% ipython --no-banner

In [1]: import numpy as np

In [2]: import numpy.linalg as la

In [3]: np.set_printoptions(precision=2, suppress=True, linewidth=120)

In [4]: rd = lambda a: np.round(a, 2) + 0

In [5]: arr = np.array([[4, 7, -1], [6, 9, 1]])

In [6]: f, v = arr[0], arr[1]

In [7]: f @ f
Out[7]: np.int64(66)

In [8]: p = (f @ v) / (f @ f) * f

In [9]: rd((v - p) @ f)
Out[9]: np.float64(0.0)

In [10]: np.outer(f, v)
Out[10]: 
array([[24, 36,  4],
       [42, 63,  7],
       [-6, -9, -1]])

In [11]: rd(la.norm(f + v) ** 2 + la.norm(f - v) ** 2)
Out[11]: np.float64(368.0)

In [12]: K = np.load("a.npy")

In [13]: K
Out[13]: 
array([[1, 0, 0],
       [0, 0, 0],
       [0, 0, 3]])

In [14]: rd(la.svd(K, compute_uv=False))
Out[14]: array([3., 1., 0.])

In [15]: rd(la.pinv(K))
Out[15]: 
array([[1.  , 0.  , 0.  ],
       [0.  , 0.  , 0.  ],
       [0.  , 0.  , 0.33]])

In [16]: K @ K.T
Out[16]: 
array([[1, 0, 0],
       [0, 0, 0],
       [0, 0, 9]])

In [17]: K.T @ K
Out[17]: 
array([[1, 0, 0],
       [0, 0, 0],
       [0, 0, 9]])

In [18]: np.allclose(K[:-1].T @ la.lstsq(K[:-1].T, K[-1])[0], K[-1])
Out[18]: False

In [19]: try:
    ...:     la.inv(K)
    ...: except la.LinAlgError as e:
    ...:     print(e)
    ...: 
Singular matrix

In [20]: rd(np.trace(la.pinv(K) @ K))
Out[20]: np.float64(2.0)

In [21]: rd(K @ la.pinv(K) @ K)
Out[21]: 
array([[1., 0., 0.],
       [0., 0., 0.],
       [0., 0., 3.]])

In [22]: rd(la.norm(K, 2) / la.norm(K))
Out[22]: np.float64(0.95)

In [23]: arr.sum(axis=0)
Out[23]: array([10, 16,  0])

In [24]: arr.mean(axis=0)
Out[24]: array([5., 8., 0.])

In [25]: arr.shape
Out[25]: (2, 3)

In [26]: arr - arr[0]
Out[26]: 
array([[0, 0, 0],
       [2, 2, 2]])

In [27]: np.diff(arr, axis=0)
Out[27]: array([[2, 2, 2]])

In [28]: evals, V = la.eigh(K)

In [29]: x = np.array([1, 5, -5])

In [30]: (np.sign(V[:, -1].round(6)) == np.sign(V[0, -1].round(6))).astype(int)
Out[30]: array([1, 1, 0])

In [31]: rd(la.eigvalsh(K[1:, 1:]))
Out[31]: array([0., 3.])

In [32]: rd(x @ K @ x / (x @ x)), evals[0], evals[-1]
Out[32]: (np.float64(1.49), np.float64(0.0), np.float64(3.0))

In [33]: V * np.abs(evals) @ V.T
Out[33]: 
array([[1., 0., 0.],
       [0., 0., 0.],
       [0., 0., 3.]])

In [34]: V * np.maximum(evals, 0) @ V.T
Out[34]: 
array([[1., 0., 0.],
       [0., 0., 0.],
       [0., 0., 3.]])

In [35]: basis = np.array([[1, 2, 2], [0, -3, -2], [2, 3, 2]])

In [36]: rng = np.random.default_rng(1357)

In [37]: data = (rng.random((22, 3)) < 0.25) @ basis

In [38]: data
Out[38]: 
array([[ 0, -3, -2],
       [ 0,  0,  0],
       [ 2,  3,  2],
       [ 2,  0,  0],
       [ 2,  3,  2],
       [ 3,  5,  4],
       [ 0,  0,  0],
       [ 0,  0,  0],
       [ 2,  0,  0],
       [ 3,  5,  4],
       [ 1, -1,  0],
       [ 0,  0,  0],
       [ 0,  0,  0],
       [ 0, -3, -2],
       [ 1,  2,  2],
       [ 0, -3, -2],
       [ 1,  2,  2],
       [ 0,  0,  0],
       [ 0,  0,  0],
       [ 0,  0,  0],
       [ 3,  5,  4],
       [ 1,  2,  2]])

In [39]: gram = data.T @ data

In [40]: np.diag(gram)
Out[40]: array([ 47, 133,  80])

In [41]: (data @ data.T).shape
Out[41]: (22, 22)

In [42]: np.trace(gram), (data ** 2).sum()
Out[42]: (np.int64(260), np.int64(260))

In [43]: np.allclose(gram, gram.T)
Out[43]: True

In [44]: gram
Out[44]: 
array([[ 47,  62,  50],
       [ 62, 133, 102],
       [ 50, 102,  80]])

In [45]: rd(la.eigvalsh(gram)[::-1])
Out[45]: array([244.07,  14.98,   0.95])

In [46]: basis = data[[1, 0]].astype(float)

In [47]: for _ in range(7):
    ...:     z = la.norm(data[:, None] - basis, axis=-1).argmin(axis=1)
    ...:     basis = np.array([data[z == j].mean(axis=0) for j in range(2)])
    ...: 

In [48]: z
Out[48]: array([1, 0, 0, 0, 0, 0, 0, 0, 0, 0, 0, 0, 0, 1, 0, 1, 0, 0, 0, 0, 0, 0])

In [49]: rd(basis)
Out[49]: 
array([[ 1.11,  1.37,  1.16],
       [ 0.  , -3.  , -2.  ]])

In [50]: np.bincount(z)
Out[50]: array([19,  3])

In [51]: Xs = data - data.mean(axis=0)

In [52]: V = la.svd(Xs)[2][:1]

In [53]: out = Xs - Xs @ V.T @ V

In [54]: rd(np.cov(Xs @ V.T, rowvar=False))
Out[54]: np.float64(9.8)

In [55]: rd((Xs @ V.T).std(axis=0))
Out[55]: array([3.06])

In [56]: out = np.c_[data[:, :2] @ np.array([[2, 4], [4, 0]]), np.array([-1, 6, -6, 6, 2, 1, 6, -7, 8, -8, -5, -3, 6, 2, -8, 4, -2, 4, 0, 0, 6, -4])]

In [57]: out
Out[57]: 
array([[-12,   0,  -1],
       [  0,   0,   6],
       [ 16,   8,  -6],
       [  4,   8,   6],
       [ 16,   8,   2],
       [ 26,  12,   1],
       [  0,   0,   6],
       [  0,   0,  -7],
       [  4,   8,   8],
       [ 26,  12,  -8],
       [ -2,   4,  -5],
       [  0,   0,  -3],
       [  0,   0,   6],
       [-12,   0,   2],
       [ 10,   4,  -8],
       [-12,   0,   4],
       [ 10,   4,  -2],
       [  0,   0,   4],
       [  0,   0,   0],
       [  0,   0,   0],
       [ 26,  12,   6],
       [ 10,   4,  -4]])

In [58]: rd(la.norm(out - data @ la.lstsq(data, out)[0], axis=0))
Out[58]: array([ 0.  ,  0.  , 20.38])

In [59]: rd(la.lstsq(data, out[:, 0])[0])
Out[59]: array([2., 4., 0.])

In [60]: la.matrix_rank(np.c_[data, out])
Out[60]: np.int64(4)

In [61]: la.matrix_rank(out)
Out[61]: np.int64(3)

In [62]: rd(la.norm(la.qr(data)[0].T @ out, axis=0) ** 2 / ((out ** 2).sum(axis=0) + 1e-12))
Out[62]: array([1.  , 1.  , 0.25])
